$ python3 -q
>>> import numpy as np
>>> np.set_printoptions(precision=4, suppress=True, linewidth=100, sign=" ")
>>> rnd = lambda a: np.round(a, 4) + 0
>>> A = np.load("arr.npy")
>>> A
array([[ 0.7999,  1.0939, -0.0359, -0.5911,  0.7694,  0.0776,  0.5121,  0.335 ,  0.4809,  0.5345,
         0.2953],
       [ 0.1734,  0.4192, -0.2941,  0.0489,  0.506 , -0.1516,  0.1618, -0.5413,  0.1749, -0.2101,
        -0.3187],
       [-0.221 ,  0.0849,  0.631 ,  0.3606,  0.1711, -0.7083,  0.1233, -1.1102, -0.1102, -0.1631,
         0.3646],
       [-0.3749, -0.1732, -0.1727,  0.2331, -0.2311, -0.2295,  0.0567, -0.1426,  0.0874, -0.4472,
        -0.2324],
       [-0.4382, -0.2444,  0.9631,  0.3741,  0.1697, -0.7341, -0.0141, -1.3298, -0.2286, -0.0319,
         0.5306],
       [ 1.0108,  1.6304,  0.735 , -0.9486,  1.1345,  0.1668,  0.9849,  1.1531,  0.7621,  0.8174,
         0.2912],
       [ 1.2095,  2.0603,  0.2507, -0.7805,  1.3724, -0.293 ,  1.2209,  0.4504,  0.9824,  0.4982,
         0.0525]])
>>> vec = np.array([-2, -3, -3, -3, 1, -2, -2, 3, 1, 3, 2])
>>> a = np.maximum(A @ vec, 0)
>>> rnd(np.maximum(A @ vec, 0) - np.maximum(-A @ vec, 0))
array([ 0.2695, -3.0999, -4.6473, -0.9441, -3.9884, -0.1849, -3.5607])
>>> np.flatnonzero(a > 1e-9)
array([ 0])
>>> rnd(np.tanh(A @ vec))
array([ 0.2632, -0.9959, -0.9998, -0.7371, -0.9993, -0.1828, -0.9984])
>>> rnd(a)
array([ 0.2695,  0.    ,  0.    ,  0.    ,  0.    ,  0.    ,  0.    ])
>>> A * (a > 1e-9)[:, None]
array([[ 0.7999,  1.0939, -0.0359, -0.5911,  0.7694,  0.0776,  0.5121,  0.335 ,  0.4809,  0.5345,
         0.2953],
       [ 0.    ,  0.    , -0.    ,  0.    ,  0.    , -0.    ,  0.    , -0.    ,  0.    , -0.    ,
        -0.    ],
       [-0.    ,  0.    ,  0.    ,  0.    ,  0.    , -0.    ,  0.    , -0.    , -0.    , -0.    ,
         0.    ],
       [-0.    , -0.    , -0.    ,  0.    , -0.    , -0.    ,  0.    , -0.    ,  0.    , -0.    ,
        -0.    ],
       [-0.    , -0.    ,  0.    ,  0.    ,  0.    , -0.    , -0.    , -0.    , -0.    , -0.    ,
         0.    ],
       [ 0.    ,  0.    ,  0.    , -0.    ,  0.    ,  0.    ,  0.    ,  0.    ,  0.    ,  0.    ,
         0.    ],
       [ 0.    ,  0.    ,  0.    , -0.    ,  0.    , -0.    ,  0.    ,  0.    ,  0.    ,  0.    ,
         0.    ]])
>>> rnd(A.T @ a)
array([ 0.2156,  0.2948, -0.0097, -0.1593,  0.2074,  0.0209,  0.138 ,  0.0903,  0.1296,  0.144 ,
        0.0796])
>>> rnd(np.maximum(A @ (3 * vec), 0))
array([ 0.8085,  0.    ,  0.    ,  0.    ,  0.    ,  0.    ,  0.    ])
>>> M2 = np.array([[3, 1],
...     [2, 3],
...     [3, 2],
...     [4, 0],
...     [1, 1],
...     [0, 2],
...     [3, 4],
...     [3, 3],
...     [2, 3],
...     [0, 3],
...     [4, 5]])
>>> np.linalg.matrix_rank(A @ M2)
np.int64(2)
>>> rnd(np.einsum("ij->j", A))
array([ 2.1595,  4.8711,  2.0771, -1.3035,  3.892 , -1.8721,  3.0456, -1.1854,  2.1489,  0.9978,
        0.9831])
>>> np.vstack([A, M2.T]).shape
(9, 11)
